% ipython --no-banner

In [1]: import numpy as np

In [2]: from numpy import linalg as LA

In [3]: np.set_printoptions(precision=2, suppress=True, linewidth=160)

In [4]: rnd = lambda a: np.round(a, 2) + 0

In [5]: A = np.loadtxt("data.csv", delimiter=",")

In [6]: A
Out[6]: 
array([[0., 1., 0.],
       [1., 0., 0.],
       [0., 0., 1.]])

In [7]: A @ A.T
Out[7]: 
array([[1., 0., 0.],
       [0., 1., 0.],
       [0., 0., 1.]])

In [8]: rnd(LA.svd(A, compute_uv=False))
Out[8]: array([1., 1., 1.])

In [9]: rnd(LA.pinv(A))
Out[9]: 
array([[0., 1., 0.],
       [1., 0., 0.],
       [0., 0., 1.]])

In [10]: ev, vecs = LA.eigh(A)

In [11]: rnd(LA.eigvalsh(A @ A))
Out[11]: array([1., 1., 1.])

In [12]: rnd(vecs @ np.diag(ev) @ vecs.T)
Out[12]: 
array([[0., 1., 0.],
       [1., 0., 0.],
       [0., 0., 1.]])

In [13]: ev.sum(), np.trace(A)
Out[13]: (np.float64(1.0), np.float64(1.0))

In [14]: rnd(LA.svd(A, compute_uv=False))
Out[14]: array([1., 1., 1.])

In [15]: rng = np.random.default_rng(46563)

In [16]: idx = rng.permutation(3)

In [17]: A2 = A[:, idx] * rng.choice([-1, 1], 3)

In [18]: A2
Out[18]: 
array([[ 0.,  0., -1.],
       [ 0.,  1., -0.],
       [ 1.,  0., -0.]])

In [19]: Uu, _, vt = LA.svd(A.T @ A2)

In [20]: Uu @ vt
Out[20]: 
array([[ 0.,  1.,  0.],
       [ 0.,  0., -1.],
       [ 1.,  0.,  0.]])

In [21]: rnd(LA.lstsq(A, A2)[0])
Out[21]: 
array([[ 0.,  1.,  0.],
       [ 0.,  0., -1.],
       [ 1.,  0.,  0.]])

In [22]: m1 = np.loadtxt("out19.csv", delimiter=",")

In [23]: m1
Out[23]: 
array([[ 38.29, -40.57,  39.59],
       [ 39.29, -39.68,  40.55],
       [ 40.14, -38.93,  39.95],
       [ 38.59, -38.81,  37.94],
       [ 42.05, -40.77,  41.99],
       [ 40.63, -38.84,  39.49],
       [ 40.1 , -40.66,  39.75],
       [ 39.07, -38.12,  38.06],
       [ 39.36, -41.65,  38.75],
       [ 39.89, -40.69,  39.64],
       [ 40.51, -38.71,  40.95],
       [ 39.99, -40.89,  39.85],
       [ 40.95, -40.91,  40.51],
       [ 40.8 , -40.68,  39.76],
       [ 41.26, -39.89,  40.24],
       [ 40.76, -39.72,  38.05],
       [ 38.54, -38.71,  38.69]])

In [24]: cen = m1 - m1.mean(axis=0)

In [25]: vecs = LA.svd(cen)[2][:1]

In [26]: A2 = cen - cen @ vecs.T @ vecs

In [27]: rnd(np.cov(cen @ vecs.T, rowvar=False))
Out[27]: np.float64(2.06)

In [28]: rnd(LA.norm(A2) / LA.norm(cen))
Out[28]: np.float64(0.62)

In [29]: rnd(np.diag(vecs.T @ vecs))
Out[29]: array([0.37, 0.19, 0.44])

In [30]: rnd(A2.std(axis=0))
Out[30]: array([0.56, 0.81, 0.5 ])

In [31]: LA.norm(A2, axis=1).round(6).argmax()
Out[31]: np.int64(8)

In [32]: x0 = np.array([-3, -1, -2])

In [33]: target = m1 @ x0

In [34]: rnd(LA.pinv(m1) @ m1)
Out[34]: 
array([[1., 0., 0.],
       [0., 1., 0.],
       [0., 0., 1.]])

In [35]: rnd(LA.lstsq(m1, target)[0])
Out[35]: array([-3., -1., -2.])

In [36]: target = target + 0.1 * rng.normal(size=17)

In [37]: rnd(target)
Out[37]: array([-153.54, -159.44, -161.45, -152.84, -169.25, -162.1 , -159.22, -155.28, -153.81, -158.27, -164.66, -158.64, -162.95, -161.19, -164.51, -158.67, -154.35])

In [38]: b, *_ = LA.lstsq(m1, target)

In [39]: rnd(b)
Out[39]: array([-3.  , -1.02, -2.02])

In [40]: b.round()
Out[40]: array([-3., -1., -2.])

In [41]: K = np.loadtxt("a.csv", delimiter=",")

In [42]: K
Out[42]: 
array([[-0.9,  1.1,  0.8, -0.4],
       [-0.5,  0.4, -0.2, -1.6],
       [-0.7, -0.5, -2.1, -0.5],
       [-1.1, -1.3,  0.2,  0.5],
       [ 0.8,  1.5,  0.1, -1.6],
       [ 2.2,  1.4, -1.6,  0.8],
       [-1.6, -1.6,  1.3,  0. ],
       [ 0.2,  0.6,  0.1, -0.1],
       [-1. ,  0.1, -1.3, -1. ],
       [ 0.8,  1.8,  0.2,  0.1],
       [ 1.8,  0.5, -0.5, -1.2],
       [ 0. ,  0. , -1.7, -0.9],
       [-0.9, -0.6,  0.4, -1. ],
       [ 2.1,  0.3, -1.8,  1.8],
       [ 1. , -0.4, -0.9,  0.5],
       [-0.7,  1.2,  1.1, -1.4],
       [-0.8, -0.3, -1.8,  0.1],
       [ 0.3,  0.4, -2.3,  0.2],
       [ 0.5, -0.1,  0.4, -2.4],
       [ 1.2, -0.5,  1.3, -0.6],
       [-1.2, -2.4, -0.7, -0.4],
       [ 0.6,  1.2,  0.7,  0. ],
       [ 0.5,  0.5,  0.1,  1.3],
       [-0.6,  0. , -0.8,  1.7],
       [-1.6,  0.3,  1. ,  2.1],
       [ 0.4, -1.1, -0.2,  1.1],
       [-2.3,  1. ,  0.1, -2.8],
       [-1.1,  1.8, -1.4,  0. ],
       [ 0.2,  0.2,  0.3, -0.9],
       [ 0.9, -0.9,  0.6,  0.2],
       [ 0.6, -0.2,  0.2,  0. ]])

In [43]: A @ A
Out[43]: 
array([[1., 0., 0.],
       [0., 1., 0.],
       [0., 0., 1.]])

In [44]: (A != 0).astype(int)
Out[44]: 
array([[0, 1, 0],
       [1, 0, 0],
       [0, 0, 1]])

In [45]: proj = K @ LA.solve(K.T @ K, K.T)

In [46]: rnd(proj @ K[:, 0])
Out[46]: 
array([-0.9, -0.5, -0.7, -1.1,  0.8,  2.2, -1.6,  0.2, -1. ,  0.8,  1.8,  0. , -0.9,  2.1,  1. , -0.7, -0.8,  0.3,  0.5,  1.2, -1.2,  0.6,  0.5, -0.6, -1.6,
        0.4, -2.3, -1.1,  0.2,  0.9,  0.6])

In [47]: rnd(np.trace(proj))
Out[47]: np.float64(4.0)

In [48]: rnd(LA.eigvalsh(proj))
Out[48]: array([0., 0., 0., 0., 0., 0., 0., 0., 0., 0., 0., 0., 0., 0., 0., 0., 0., 0., 0., 0., 0., 0., 0., 0., 0., 0., 0., 1., 1., 1., 1.])

In [49]: A2 = np.c_[K[:, :3] @ np.array([[2, 1, 1], [2, -3, -3], [-2, 1, 2]]), np.array([1, 0, 1, 1, 0, 1, 0, 0, 1, 2, 2, 1, 1, 2, 1, 1, 2, 2, 2, 0, 2, 1, 2, 1, 1, 2, 2, 0, 0, 0, 2])]

In [50]: rnd(A2)
Out[50]: 
array([[-1.2, -3.4, -2.6,  1. ],
       [ 0.2, -1.9, -2.1,  0. ],
       [ 1.8, -1.3, -3.4,  1. ],
       [-5.2,  3. ,  3.2,  1. ],
       [ 4.4, -3.6, -3.5,  0. ],
       [10.4, -3.6, -5.2,  1. ],
       [-9. ,  4.5,  5.8,  0. ],
       [ 1.4, -1.5, -1.4,  0. ],
       [ 0.8, -2.6, -3.9,  1. ],
       [ 4.8, -4.4, -4.2,  2. ],
       [ 5.6, -0.2, -0.7,  2. ],
       [ 3.4, -1.7, -3.4,  1. ],
       [-3.8,  1.3,  1.7,  1. ],
       [ 8.4, -0.6, -2.4,  2. ],
       [ 3. ,  1.3,  0.4,  1. ],
       [-1.2, -3.2, -2.1,  1. ],
       [ 1.4, -1.7, -3.5,  2. ],
       [ 6. , -3.2, -5.5,  2. ],
       [ 0. ,  1.2,  1.6,  2. ],
       [-1.2,  4. ,  5.3,  0. ],
       [-5.8,  5.3,  4.6,  2. ],
       [ 2.2, -2.3, -1.6,  1. ],
       [ 1.8, -0.9, -0.8,  2. ],
       [ 0.4, -1.4, -2.2,  1. ],
       [-4.6, -1.5, -0.5,  1. ],
       [-1. ,  3.5,  3.3,  2. ],
       [-2.8, -5.2, -5.1,  2. ],
       [ 4.2, -7.9, -9.3,  0. ],
       [ 0.2, -0.1,  0.2,  0. ],
       [-1.2,  4.2,  4.8,  0. ],
       [ 0.4,  1.4,  1.6,  2. ]])

In [51]: LA.matrix_rank(A2)
Out[51]: np.int64(4)

In [52]: rnd(LA.norm(A2 - K @ LA.lstsq(K, A2)[0], axis=0))
Out[52]: array([0.  , 0.  , 0.  , 6.86])

In [53]: rnd(LA.norm(LA.qr(K)[0].T @ A2, axis=0) ** 2 / ((A2 ** 2).sum(axis=0) + 1e-12))
Out[53]: array([1.  , 1.  , 1.  , 0.16])

In [54]: rnd(LA.lstsq(K, A2[:, 0])[0])
Out[54]: array([ 2.,  2., -2.,  0.])

In [55]: data = np.load("m.npy")

In [56]: data
Out[56]: 
array([[4., 0., 3., 0., 0., 0.],
       [0., 4., 0., 0., 3., 0.],
       [3., 0., 4., 0., 0., 0.],
       [0., 0., 0., 4., 0., 3.],
       [0., 3., 0., 0., 4., 0.],
       [0., 0., 0., 3., 0., 4.]])

In [57]: idx = rng.permutation(6)

In [58]: A2 = data[:, idx] * rng.choice([-1, 1], 6)

In [59]: A2
Out[59]: 
array([[-0.,  0., -0.,  3.,  0., -4.],
       [-0.,  4., -3.,  0.,  0., -0.],
       [-0.,  0., -0.,  4.,  0., -3.],
       [-3.,  0., -0.,  0.,  4., -0.],
       [-0.,  3., -4.,  0.,  0., -0.],
       [-4.,  0., -0.,  0.,  3., -0.]])

In [60]: Uu, _, vt = LA.svd(data.T @ A2)

In [61]: rnd(LA.lstsq(data, A2)[0])
Out[61]: 
array([[ 0.,  0.,  0.,  0.,  0., -1.],
       [ 0.,  1.,  0.,  0.,  0.,  0.],
       [ 0.,  0.,  0.,  1.,  0.,  0.],
       [ 0.,  0.,  0.,  0.,  1.,  0.],
       [ 0.,  0., -1.,  0.,  0.,  0.],
       [-1.,  0.,  0.,  0.,  0.,  0.]])

In [62]: idx
Out[62]: array([5, 1, 4, 2, 3, 0])

In [63]: rnd(Uu @ vt)
Out[63]: 
array([[ 0.,  0.,  0.,  0.,  0., -1.],
       [ 0.,  1.,  0.,  0.,  0.,  0.],
       [ 0.,  0.,  0.,  1.,  0.,  0.],
       [ 0.,  0.,  0.,  0.,  1.,  0.],
       [ 0.,  0., -1.,  0.,  0.,  0.],
       [-1.,  0.,  0.,  0.,  0.,  0.]])

In [64]: u = np.array([0, -2])

In [65]: np.cross(A2[3, :3], A2[5, :3])
Out[65]: array([0., 0., 0.])

In [66]: np.convolve(A2[3], u)
Out[66]: array([ 0.,  6.,  0.,  0.,  0., -8.,  0.])

In [67]: np.array([np.convolve(row, u, "same") for row in A2])
Out[67]: 
array([[ 0.,  0.,  0.,  0., -6.,  0.],
       [ 0.,  0., -8.,  6.,  0.,  0.],
       [ 0.,  0.,  0.,  0., -8.,  0.],
       [ 0.,  6.,  0.,  0.,  0., -8.],
       [ 0.,  0., -6.,  8.,  0.,  0.],
       [ 0.,  8.,  0.,  0.,  0., -6.]])

In [68]: np.correlate(A2[3], A2[5], "full")
Out[68]: array([  0.,  -9.,   0.,   0.,   0.,  24.,   0.,   0.,   0., -16.,   0.])
